% ipython --no-banner

In [1]: import numpy as np

In [2]: np.set_printoptions(suppress=True, linewidth=140)

In [3]: rnd = lambda a: np.round(a, 2) + 0

In [4]: O, _ = np.linalg.qr(np.array([[0.4, -0.2, 1.9, -1.2, -0.3, 0.3, -0.2, 0.7, -0.4],
   ...:     [0.9, -1.0, -1.4, -0.3, 1.4, -0.8, 0.8, 0.6, 0.1],
   ...:     [1.4, 0.0, 0.0, -0.3, 0.4, -0.3, -0.8, -0.9, -0.1],
   ...:     [0.6, -1.4, 0.2, -2.4, -1.0, -0.1, 1.3, 1.7, -1.4],
   ...:     [-1.1, 0.7, -0.9, -0.5, 1.5, -0.7, -0.9, 1.2, -0.4],
   ...:     [1.0, -0.3, 2.4, 1.3, 0.8, 1.0, 1.5, -0.9, -0.4],
   ...:     [1.0, 0.2, -0.7, 0.2, -0.1, -0.2, 1.5, 2.1, 1.2],
   ...:     [-0.7, 0.4, 0.3, -2.8, -2.8, 0.8, -0.5, -0.6, -0.8],
   ...:     [-0.1, 0.2, -2.2, 2.3, -0.5, -0.9, 0.3, 0.5, 0.1]]))

In [5]: mat = -2 * O

In [6]: rnd(mat)
Out[6]: 
array([[ 0.3 ,  0.04, -0.86,  0.34,  0.1 , -1.35,  0.26, -0.08,  1.07],
       [ 0.68,  0.77,  0.84,  0.11,  0.7 ,  0.56, -0.18,  0.34,  1.13],
       [ 1.06, -0.75,  0.22,  0.67,  0.24, -0.43, -1.  ,  0.49, -0.6 ],
       [ 0.45,  1.43,  0.02,  0.55, -0.29, -0.4 ,  0.54,  0.21, -0.93],
       [-0.83, -0.29,  0.26,  0.36,  1.3 , -0.34,  0.67,  0.83, -0.31],
       [ 0.76, -0.16, -1.01, -0.78,  0.05,  0.59,  0.51,  1.08, -0.08],
       [ 0.76, -0.79,  0.49,  0.49, -0.16,  0.27,  1.36, -0.61,  0.04],
       [-0.53, -0.13, -0.26,  1.28, -0.88,  0.62, -0.04,  0.79,  0.47],
       [-0.08, -0.2 ,  1.05, -0.71, -0.93, -0.78,  0.23,  0.87,  0.21]])

In [7]: other = np.linalg.inv(mat)

In [8]: rnd(mat @ other)
Out[8]: 
array([[1., 0., 0., 0., 0., 0., 0., 0., 0.],
       [0., 1., 0., 0., 0., 0., 0., 0., 0.],
       [0., 0., 1., 0., 0., 0., 0., 0., 0.],
       [0., 0., 0., 1., 0., 0., 0., 0., 0.],
       [0., 0., 0., 0., 1., 0., 0., 0., 0.],
       [0., 0., 0., 0., 0., 1., 0., 0., 0.],
       [0., 0., 0., 0., 0., 0., 1., 0., 0.],
       [0., 0., 0., 0., 0., 0., 0., 1., 0.],
       [0., 0., 0., 0., 0., 0., 0., 0., 1.]])

In [9]: rnd(np.linalg.slogdet(mat)[0])
Out[9]: np.float64(-1.0)

In [10]: rnd(np.linalg.inv(other))
Out[10]: 
array([[ 0.3 ,  0.04, -0.86,  0.34,  0.1 , -1.35,  0.26, -0.08,  1.07],
       [ 0.68,  0.77,  0.84,  0.11,  0.7 ,  0.56, -0.18,  0.34,  1.13],
       [ 1.06, -0.75,  0.22,  0.67,  0.24, -0.43, -1.  ,  0.49, -0.6 ],
       [ 0.45,  1.43,  0.02,  0.55, -0.29, -0.4 ,  0.54,  0.21, -0.93],
       [-0.83, -0.29,  0.26,  0.36,  1.3 , -0.34,  0.67,  0.83, -0.31],
       [ 0.76, -0.16, -1.01, -0.78,  0.05,  0.59,  0.51,  1.08, -0.08],
       [ 0.76, -0.79,  0.49,  0.49, -0.16,  0.27,  1.36, -0.61,  0.04],
       [-0.53, -0.13, -0.26,  1.28, -0.88,  0.62, -0.04,  0.79,  0.47],
       [-0.08, -0.2 ,  1.05, -0.71, -0.93, -0.78,  0.23,  0.87,  0.21]])
